>>> import numpy as np
>>> import numpy.linalg as la
>>> np.set_printoptions(precision=1, suppress=True, linewidth=160)
>>> M = np.load("block13.npy")
>>> print(M)
[[1. 0. 2. 1. 0. 0. 0.]
 [0. 0. 0. 3. 0. 0. 0.]
 [2. 1. 2. 1. 0. 0. 0.]
 [1. 1. 0. 2. 0. 0. 0.]
 [0. 0. 0. 0. 2. 1. 1.]
 [0. 0. 0. 0. 0. 0. 1.]
 [0. 0. 0. 0. 0. 2. 1.]]
>>> # 2 blocks once reordered
>>> rng = np.random.default_rng(408)
>>> idx = rng.permutation(7)
>>> print(idx)
[2 4 5 1 6 0 3]
>>> A2 = M[idx][:, idx]
>>> print(A2)
[[2. 0. 0. 1. 0. 2. 1.]
 [0. 2. 1. 0. 1. 0. 0.]
 [0. 0. 0. 0. 1. 0. 0.]
 [0. 0. 0. 0. 0. 0. 3.]
 [0. 0. 2. 0. 1. 0. 0.]
 [2. 0. 0. 0. 0. 1. 1.]
 [0. 0. 0. 1. 0. 1. 2.]]
>>> C2 = A2.T @ A2
>>> print(np.round(la.svd(A2, compute_uv=False) ** 2, 1) + 0)
[21.5  8.8  7.8  2.5  1.7  0.7  0. ]
>>> print(np.round(la.eigvalsh(C2)[::-1], 1) + 0)
[21.5  8.8  7.8  2.5  1.7  0.7  0. ]
>>> print((M + M.T) / 2)
[[1.  0.  2.  1.  0.  0.  0. ]
 [0.  0.  0.5 2.  0.  0.  0. ]
 [2.  0.5 2.  0.5 0.  0.  0. ]
 [1.  2.  0.5 2.  0.  0.  0. ]
 [0.  0.  0.  0.  2.  0.5 0.5]
 [0.  0.  0.  0.  0.5 0.  1.5]
 [0.  0.  0.  0.  0.5 1.5 1. ]]
>>> print(la.matrix_power(M, 2))
[[6. 3. 6. 5. 0. 0. 0.]
 [3. 3. 0. 6. 0. 0. 0.]
 [7. 3. 8. 9. 0. 0. 0.]
 [3. 2. 2. 8. 0. 0. 0.]
 [0. 0. 0. 0. 4. 4. 4.]
 [0. 0. 0. 0. 0. 2. 1.]
 [0. 0. 0. 0. 0. 2. 3.]]
>>> print(round(float(np.abs(la.eigvals(M)).max()), 1))
4.3
>>> print(np.allclose(M, M.T))
False
>>> print(M @ M)
[[6. 3. 6. 5. 0. 0. 0.]
 [3. 3. 0. 6. 0. 0. 0.]
 [7. 3. 8. 9. 0. 0. 0.]
 [3. 2. 2. 8. 0. 0. 0.]
 [0. 0. 0. 0. 4. 4. 4.]
 [0. 0. 0. 0. 0. 2. 1.]
 [0. 0. 0. 0. 0. 2. 3.]]
>>> print(np.allclose(M @ M.T, M.T @ M))
False
>>> def softmax(z):
...     e = np.exp(z - z.max(axis=-1, keepdims=True))
...     return e / e.sum(axis=-1, keepdims=True)
... 
>>> print(np.round(softmax(10 * M[5]), 1) + 0)
[0. 0. 0. 0. 0. 0. 1.]
>>> print(softmax(M[5] + 4))
[0.1 0.1 0.1 0.1 0.1 0.1 0.3]
>>> att = M @ M.T / np.sqrt(7)
>>> print(softmax(att + np.triu(np.full(att.shape, -np.inf), 1)))
[[1.  0.  0.  0.  0.  0.  0. ]
 [0.1 0.9 0.  0.  0.  0.  0. ]
 [0.2 0.1 0.7 0.  0.  0.  0. ]
 [0.1 0.3 0.2 0.3 0.  0.  0. ]
 [0.1 0.1 0.1 0.1 0.7 0.  0. ]
 [0.1 0.1 0.1 0.1 0.2 0.2 0. ]
 [0.1 0.1 0.1 0.1 0.2 0.1 0.4]]
>>> print(softmax(att).round(6).argmax(axis=1))
[2 1 2 1 4 4 6]
>>> print(softmax(att)[5] @ M)
[0.5 0.2 0.5 0.8 0.3 0.5 0.5]
>>> data = np.loadtxt("x.csv", delimiter=",")
>>> print(data.round(1) + 0)
[[ 1.2 -0.6 -0.4  0.2 -0.4  0.3  0.   0.5 -0.5 -0.7]
 [-0.6  1.3 -0.3  0.4  0.9 -0.1 -0.5 -0.5  0.1 -0.4]
 [-0.4 -0.3  1.7 -0.8  0.4 -0.1  0.   0.8  0.4  0. ]
 [ 0.2  0.4 -0.8  1.8  0.4  0.2  0.1  0.3  0.3  0.1]
 [-0.4  0.9  0.4  0.4  1.4 -0.1  0.1  0.1 -0.3 -0.2]
 [ 0.3 -0.1 -0.1  0.2 -0.1  2.2  0.  -0.1 -0.1 -0.2]
 [ 0.  -0.5  0.   0.1  0.1  0.   1.9 -0.3 -0.1  0.1]
 [ 0.5 -0.5  0.8  0.3  0.1 -0.1 -0.3  1.4  0.2 -0.2]
 [-0.5  0.1  0.4  0.3 -0.3 -0.1 -0.1  0.2  1.9 -0.6]
 [-0.7 -0.4  0.   0.1 -0.2 -0.2  0.1 -0.2 -0.6  2.2]]
>>> vals, evecs = la.eigh(data)
>>> x0 = np.array([2, 1, 3, -3, 0, 0, -2, 3, 3, -3])
>>> print(np.round(x0 @ data @ x0, 1))
144.6
>>> print(np.round(evecs * np.abs(vals) @ evecs.T, 1) + 0)
[[ 1.2 -0.6 -0.4  0.2 -0.4  0.3  0.   0.5 -0.5 -0.7]
 [-0.6  1.3 -0.3  0.4  0.9 -0.1 -0.5 -0.5  0.1 -0.4]
 [-0.4 -0.3  1.7 -0.8  0.4 -0.1  0.   0.8  0.4  0. ]
 [ 0.2  0.4 -0.8  1.8  0.4  0.2  0.1  0.3  0.3  0.1]
 [-0.4  0.9  0.4  0.4  1.4 -0.1  0.1  0.1 -0.3 -0.2]
 [ 0.3 -0.1 -0.1  0.2 -0.1  2.2  0.  -0.1 -0.1 -0.2]
 [ 0.  -0.5  0.   0.1  0.1  0.   1.9 -0.3 -0.1  0.1]
 [ 0.5 -0.5  0.8  0.3  0.1 -0.1 -0.3  1.4  0.2 -0.2]
 [-0.5  0.1  0.4  0.3 -0.3 -0.1 -0.1  0.2  1.9 -0.6]
 [-0.7 -0.4  0.   0.1 -0.2 -0.2  0.1 -0.2 -0.6  2.2]]
>>> vals, evecs = la.eigh(data)
>>> print(np.round(la.svd(data, compute_uv=False), 1) + 0)
[3. 3. 3. 2. 2. 2. 2. 0. 0. 0.]
>>> print(np.round(evecs.T @ evecs, 1) + 0)
[[1. 0. 0. 0. 0. 0. 0. 0. 0. 0.]
 [0. 1. 0. 0. 0. 0. 0. 0. 0. 0.]
 [0. 0. 1. 0. 0. 0. 0. 0. 0. 0.]
 [0. 0. 0. 1. 0. 0. 0. 0. 0. 0.]
 [0. 0. 0. 0. 1. 0. 0. 0. 0. 0.]
 [0. 0. 0. 0. 0. 1. 0. 0. 0. 0.]
 [0. 0. 0. 0. 0. 0. 1. 0. 0. 0.]
 [0. 0. 0. 0. 0. 0. 0. 1. 0. 0.]
 [0. 0. 0. 0. 0. 0. 0. 0. 1. 0.]
 [0. 0. 0. 0. 0. 0. 0. 0. 0. 1.]]
>>> print(vals.round(1) + 0)
[0. 0. 0. 2. 2. 2. 2. 3. 3. 3.]
>>> print((vals > 1e-8).sum(), (vals < -1e-8).sum())
7 0
>>> print(np.round(la.eigvalsh(data @ data), 1) + 0)
[0. 0. 0. 4. 4. 4. 4. 9. 9. 9.]
>>> print(np.allclose(data[:-1].T @ la.lstsq(data[:-1].T, data[-1])[0], data[-1]))
True
>>> print(round(np.trace(la.pinv(data) @ data), 1))
7.0
>>> A2 = np.array([[1, 1, 3],
...     [0, 1, 3],
...     [1, 0, 3],
...     [1, 3, 1],
...     [3, 0, 0],
...     [0, 0, 2],
...     [2, 1, 2],
...     [2, 3, 3],
...     [1, 0, 1],
...     [1, 1, 3]])
>>> print(np.einsum("ij->j", data))
[-0.5  0.4  1.8  2.8  2.3  2.   1.3  2.1  1.3  0.2]
>>> print(np.einsum("ik,kj->ij", data, A2))
[[-0.5  2.   0.3]
 [ 0.1 -0.6 -2.1]
 [ 3.8 -0.7  4.9]
 [ 3.4  6.9  3.1]
 [ 4.4  1.8  2.6]
 [-0.4  0.3  3.9]
 [ 3.8  0.9  1.8]
 [ 4.1  4.6  5.6]
 [ 0.8  0.2  0.6]
 [ 0.3  1.   2. ]]
>>> print(data @ A2)
[[-0.5  2.   0.3]
 [ 0.1 -0.6 -2.1]
 [ 3.8 -0.7  4.9]
 [ 3.4  6.9  3.1]
 [ 4.4  1.8  2.6]
 [-0.4  0.3  3.9]
 [ 3.8  0.9  1.8]
 [ 4.1  4.6  5.6]
 [ 0.8  0.2  0.6]
 [ 0.3  1.   2. ]]
>>> print(A2.T @ data.T)
[[-0.5  0.1  3.8  3.4  4.4 -0.4  3.8  4.1  0.8  0.3]
 [ 2.  -0.6 -0.7  6.9  1.8  0.3  0.9  4.6  0.2  1. ]
 [ 0.3 -2.1  4.9  3.1  2.6  3.9  1.8  5.6  0.6  2. ]]
